% python3 -q
>>> import numpy as np
>>> import numpy.linalg as la
>>> np.set_printoptions(precision=3, suppress=True, linewidth=120, floatmode="fixed")
>>> K = np.loadtxt("mat.csv", delimiter=",")
>>> K
array([[  0.000,  12.000,  -3.000,  -1.000],
       [-12.000,   0.000,  -1.000,  11.000],
       [  3.000,   1.000,   0.000,  -2.000],
       [  1.000, -11.000,   2.000,   0.000]])
>>> left, sigma, vt = la.svd(K, full_matrices=False)
>>> print(round(float(np.sqrt((sigma ** 2).sum())), 3), round(la.norm(K), 3))
23.664 23.664
>>> np.cumsum(sigma ** 2) / np.sum(sigma ** 2)
array([0.499, 0.999, 0.999, 1.000])
>>> np.round(left.T @ K @ vt.T, 3) + 0
array([[16.723,  0.000,  0.000,  0.000],
       [ 0.000, 16.723,  0.000,  0.000],
       [ 0.000,  0.000,  0.598,  0.000],
       [ 0.000,  0.000,  0.000,  0.598]])
>>> left.shape, sigma.shape, vt.shape
((4, 4), (4,), (4, 4))
>>> (sigma > 1e-8).sum()
np.int64(4)
>>> np.round(vt @ vt.T, 3) + 0
array([[1.000, 0.000, 0.000, 0.000],
       [0.000, 1.000, 0.000, 0.000],
       [0.000, 0.000, 1.000, 0.000],
       [0.000, 0.000, 0.000, 1.000]])
>>> J = np.load("dump.npy")
>>> J
array([[ -3.548,   4.687,  -1.567,  -4.436,  -2.804, -11.509],
       [ -1.672, -10.588,   1.532,   3.863,   1.265,  -1.855],
       [ -2.681,   1.452,  -2.676,  -2.695,  -1.472, -11.646],
       [ -2.560, -11.515,   3.791,   2.731,   1.809,  -3.541],
       [ -1.364,   4.203,  -0.557,   1.941,   3.533,   5.687],
       [ -0.029,   2.293,  -0.298,   2.743,   3.152,   5.413],
       [ -4.875, -10.225,   2.587,  -0.042,   0.692,  -3.779],
       [ -4.868, -10.459,   3.191,   1.017,   2.146,  -2.658],
       [  0.327,   3.130,   2.116,   2.960,   2.872,   5.195],
       [ -2.514,   3.400,   0.344,   2.693,   5.599,   4.935],
       [ -1.000,   4.032,   2.182,   2.260,   2.910,   4.879],
       [  0.684,   2.603,   2.470,   1.907,   2.330,   5.444],
       [ -3.235,   3.638,  -0.720,  -3.529,  -1.952, -13.396],
       [  0.156,   4.093,   1.550,   2.019,   4.511,   5.243],
       [  0.662,   5.688,   1.400,   2.318,   3.182,   5.642],
       [ -1.314,   4.487,   1.246,   2.204,   3.660,   2.764],
       [ -3.791, -11.714,   1.807,   1.147,   1.921,  -2.312],
       [ -1.976,   1.247,  -1.462,  -2.439,  -2.976, -13.540],
       [ -1.818,   2.311,   2.215,   2.079,   3.683,   5.382],
       [ -5.217, -12.140,   3.469,   2.855,   2.191,  -4.235],
       [ -1.651,   3.829,   2.995,   2.723,   2.097,   6.089],
       [ -0.026,   4.154,   1.174,   2.092,   4.345,   4.235],
       [ -0.976,   2.805,   0.436,   2.806,   4.577,   6.777],
       [ -3.613, -10.648,   1.600,  -0.345,   2.093,  -2.556],
       [ -1.156,   4.262,   0.962,   1.581,   3.747,   5.306],
       [ -5.742, -11.108,   1.980,   2.531,   2.110,  -3.052],
       [ -4.317, -10.920,   0.444,   2.889,   1.407,  -3.902],
       [ -0.343,   5.660,   1.039,   1.937,   3.972,   3.368],
       [ -4.343, -11.000,   0.481,   1.124,   0.345,  -3.013],
       [ -1.966,  -9.714,   2.406,   1.260,   1.718,  -2.964],
       [ -4.940,  -9.582,   0.687,   1.709,   1.473,  -3.081],
       [ -3.262,  -9.428,   2.419,   1.187,   3.004,  -4.013],
       [ -1.023,   5.128,   2.522,   0.780,   3.021,   5.170],
       [ -1.549,   2.910,  -2.315,  -2.581,  -3.226, -12.974],
       [ -4.540, -12.021,   1.718,   2.599,   2.439,  -2.432],
       [ -1.199,   3.109,  -1.241,  -1.075,  -2.918, -10.356],
       [ -0.605,   3.986,   2.072,   2.714,   0.648,   6.575],
       [ -3.191, -12.169,   1.860,   1.462,   0.624,  -3.518],
       [ -1.842,   2.910,   0.060,  -0.850,  -3.730, -12.024]])
>>> Ac = J - J.mean(axis=0)
>>> left, sigma, vt = la.svd(Ac, full_matrices=False)
>>> (np.sign(left[:, 0]) == np.sign(left[0, 0])).astype(int)
array([1, 1, 1, 1, 0, 0, 1, 1, 0, 0, 0, 0, 1, 0, 0, 0, 1, 1, 0, 1, 0, 0, 0, 1, 0, 1, 1, 0, 1, 1, 1, 1, 0, 1, 1, 1, 0,
       1, 1])
>>> np.abs(vt[0]).argmax()
np.int64(1)
>>> np.round(Ac.mean(axis=0), 3) + 0
array([0.000, 0.000, 0.000, 0.000, 0.000, 0.000])
>>> sigma
array([49.921, 39.437,  7.124,  6.073,  5.339,  4.693])
>>> round(float((sigma ** 2).sum() ** 2 / (sigma ** 4).sum()), 3)
2.029
>>> sigma ** 2 / (sigma ** 2).sum()
array([0.595, 0.372, 0.012, 0.009, 0.007, 0.005])
>>> print(la.matrix_rank(Ac))
6
